% ipython --no-banner

In [1]: import numpy as np

In [2]: np.set_printoptions(suppress=True, linewidth=160)

In [3]: W0 = np.loadtxt("test13.csv", delimiter=",")

In [4]: W0
Out[4]: 
array([[  0.,  -3.,   3.],
       [  2.,  -3.,   0.],
       [  4.,   0.,   0.],
       [  3.,   3.,   1.],
       [  6.,   1.,   1.],
       [  6.,   0.,  -2.],
       [  8.,   0.,  -1.],
       [  6.,   3.,  -2.],
       [  3.,   0.,   0.],
       [  0.,   2.,   2.],
       [  2.,   5.,   0.],
       [ -1.,   8.,   3.],
       [ -4.,   8.,   6.],
       [ -6.,   7.,   6.],
       [ -6.,  10.,   5.],
       [ -7.,  11.,   5.],
       [-10.,  13.,   3.],
       [-12.,  12.,   0.],
       [-14.,   9.,   2.],
       [-11.,  12.,   0.],
       [-12.,  13.,  -1.],
       [ -9.,  10.,  -2.]])

In [5]: G = np.cov(W0, rowvar=False)

In [6]: np.round(np.linalg.eigvalsh(G)[::-1], 4)
Out[6]: array([72.7462,  5.8529,  4.9897])

In [7]: np.median(W0, axis=0)
Out[7]: array([-0.5,  6. ,  0.5])

In [8]: G.shape
Out[8]: (3, 3)

In [9]: G.round(4)
Out[9]: 
array([[ 48.3377, -32.0952,  -5.2597],
       [-32.0952,  28.8333,   3.6429],
       [ -5.2597,   3.6429,   6.4177]])

In [10]: np.round(np.corrcoef(W0[:, 2], W0[:, 0])[0, 1], 4)
Out[10]: np.float64(-0.2986)

In [11]: np.round(np.polyfit(W0[:, 2], W0[:, 0], 1), 4)
Out[11]: array([-0.8196, -1.2833])

In [12]: np.round(np.corrcoef(W0.T), 4)
Out[12]: 
array([[ 1.    , -0.8597, -0.2986],
       [-0.8597,  1.    ,  0.2678],
       [-0.2986,  0.2678,  1.    ]])

In [13]: Y = np.array([[6, 5], [8, 6]])

In [14]: X = np.kron(np.eye(2, dtype=int), Y)

In [15]: X
Out[15]: 
array([[6, 5, 0, 0],
       [8, 6, 0, 0],
       [0, 0, 6, 5],
       [0, 0, 8, 6]])

In [16]: round(float(np.linalg.det(X)), 4)
Out[16]: 16.0

In [17]: (X != 0).astype(int)
Out[17]: 
array([[1, 1, 0, 0],
       [1, 1, 0, 0],
       [0, 0, 1, 1],
       [0, 0, 1, 1]])

In [18]: (np.linalg.matrix_power((X != 0) + (X.T != 0) + np.eye(4), 4) > 0).astype(int)
Out[18]: 
array([[1, 1, 0, 0],
       [1, 1, 0, 0],
       [0, 0, 1, 1],
       [0, 0, 1, 1]])

In [19]: print(np.round(np.sort(np.linalg.eigvals(X).real), 4))
[-0.3246 -0.3246 12.3246 12.3246]

In [20]: Uu, sv, Vh = np.linalg.svd(X)

In [21]: np.argmax(sv[:-1] / (sv[1:] + 1e-6)) + 1
Out[21]: np.int64(2)

In [22]: Y = Uu[:, :2] @ np.diag(sv[:2]) @ Vh[:2]

In [23]: round(float(np.linalg.norm(X - Y) / np.linalg.norm(X)), 4)
Out[23]: 0.0249

In [24]: th = np.radians(30)

In [25]: Rm = np.eye(4)

In [26]: Rm[1, 1] = Rm[2, 2] = np.cos(th)

In [27]: Rm[1, 2], Rm[2, 1] = -np.sin(th), np.sin(th)

In [28]: Rm.round(4)
Out[28]: 
array([[ 1.   ,  0.   ,  0.   ,  0.   ],
       [ 0.   ,  0.866, -0.5  ,  0.   ],
       [ 0.   ,  0.5  ,  0.866,  0.   ],
       [ 0.   ,  0.   ,  0.   ,  1.   ]])

In [29]: Y = X @ Rm.T

In [30]: np.round(np.linalg.svd(X, compute_uv=False), 4), np.round(np.linalg.svd(Y, compute_uv=False), 4)
Out[30]: 
(array([12.6847, 12.6847,  0.3153,  0.3153]),
 array([12.6847, 12.6847,  0.3153,  0.3153]))

In [31]: np.round(np.abs(Y - X).max(axis=0), 4)
Out[31]: array([0., 4., 3., 0.])

In [32]: mat = np.loadtxt("run2.csv", delimiter=",")

In [33]: mat
Out[33]: 
array([[2., 1., 0., 1.],
       [1., 4., 1., 1.],
       [0., 1., 2., 4.],
       [1., 1., 4., 0.]])

In [34]: ev, vecs = np.linalg.eig(mat)

In [35]: ev.round(4)
Out[35]: array([-3.2428,  6.3506,  1.6757,  3.2166])

In [36]: np.round(np.sort(np.linalg.eigvals(np.linalg.inv(mat))), 4)
Out[36]: array([-0.3084,  0.1575,  0.3109,  0.5968])

In [37]: np.round(np.prod(ev), 4)
Out[37]: np.float64(-111.0)

In [38]: np.round(mat @ vecs[:, 0] - ev[0] * vecs[:, 0], 4) + 0
Out[38]: array([0., 0., 0., 0.])

In [39]: ev, vecs = np.linalg.eig(X)

In [40]: np.round(np.prod(ev), 4)
Out[40]: np.float64(16.0)

In [41]: np.round(np.sort(np.linalg.eigvals(X @ X)), 4)
Out[41]: array([  0.1053,   0.1053, 151.8947, 151.8947])

In [42]: np.round(np.sort(np.linalg.eigvals(np.linalg.inv(X))), 4)
Out[42]: array([-3.0811, -3.0811,  0.0811,  0.0811])

In [43]: O = mat.astype(float).copy()

In [44]: for j in range(4):
    ...:     O[:, j] -= O[:, :j] @ (O[:, :j].T @ O[:, j])
    ...:     O[:, j] /= np.linalg.norm(O[:, j])
    ...: 

In [45]: print(np.round(O.T @ O, 4) + 0)
[[1. 0. 0. 0.]
 [0. 1. 0. 0.]
 [0. 0. 1. 0.]
 [0. 0. 0. 1.]]

In [46]: print(np.round(O.T @ mat, 4) + 0)
[[2.4495 2.8577 2.0412 1.2247]
 [0.     3.2914 1.2659 1.671 ]
 [0.     0.     3.9027 1.1235]
 [0.     0.     0.     3.5278]]

In [47]: J = np.load("mat.npy")

In [48]: J
Out[48]: 
array([[ 0,  0,  0],
       [-2,  3, -1],
       [ 0,  0,  0],
       [-2,  3, -1],
       [-2,  3, -1],
       [-4,  3,  0],
       [-4,  3,  0],
       [ 0,  0,  0],
       [-2,  0, -1],
       [-6,  3, -1],
       [ 0,  0,  0],
       [ 0,  0,  0],
       [-2,  0, -1],
       [ 0,  0,  0],
       [ 0,  0,  0]])

In [49]: Y = np.c_[J[:, :2] @ np.array([[2, 5], [4, 5]]), np.array([2, 2, -2, -1, 1, -1, 0, 2, 1, -2, -2, -2, 1, 0, 1])]

In [50]: Y
Out[50]: 
array([[  0,   0,   2],
       [  8,   5,   2],
       [  0,   0,  -2],
       [  8,   5,  -1],
       [  8,   5,   1],
       [  4,  -5,  -1],
       [  4,  -5,   0],
       [  0,   0,   2],
       [ -4, -10,   1],
       [  0, -15,  -2],
       [  0,   0,  -2],
       [  0,   0,  -2],
       [ -4, -10,   1],
       [  0,   0,   0],
       [  0,   0,   1]])

In [51]: np.round(np.linalg.lstsq(J, Y[:, 0])[0], 4) + 0
Out[51]: array([2., 4., 0.])

In [52]: print(np.round(np.linalg.norm(Y - J @ np.linalg.lstsq(J, Y)[0], axis=0), 4) + 0)
[0.     0.     5.4122]

In [53]: m1 = np.loadtxt("arr.csv", delimiter=",")

In [54]: m1
Out[54]: 
array([[ 1.,  1.,  1.,  1.,  1.,  1.,  1.,  1.],
       [ 1.,  1., -1., -1.,  1.,  1., -1., -1.],
       [ 1., -1.,  1., -1., -1.,  1., -1.,  1.]])

In [55]: T = np.stack([J, 3 * J, J[::-1]])

In [56]: print((T @ J.T).shape)
(3, 15, 15)

In [57]: print(np.round(np.linalg.norm(T, axis=(1, 2)), 4))
[12.1655 36.4966 12.1655]

In [58]: T.sum(axis=0)
Out[58]: 
array([[  0,   0,   0],
       [ -8,  12,  -4],
       [ -2,   0,  -1],
       [ -8,  12,  -4],
       [ -8,  12,  -4],
       [-22,  15,  -1],
       [-18,  12,  -1],
       [  0,   0,   0],
       [-12,   3,  -4],
       [-28,  15,  -4],
       [ -2,   3,  -1],
       [ -2,   3,  -1],
       [ -8,   0,  -4],
       [ -2,   3,  -1],
       [  0,   0,   0]])

In [59]: np.linalg.matrix_rank(T)
Out[59]: array([3, 3, 3])

In [60]: np.einsum("bij,cij->bc", T, T)
Out[60]: 
array([[ 148,  444,   82],
       [ 444, 1332,  246],
       [  82,  246,  148]])
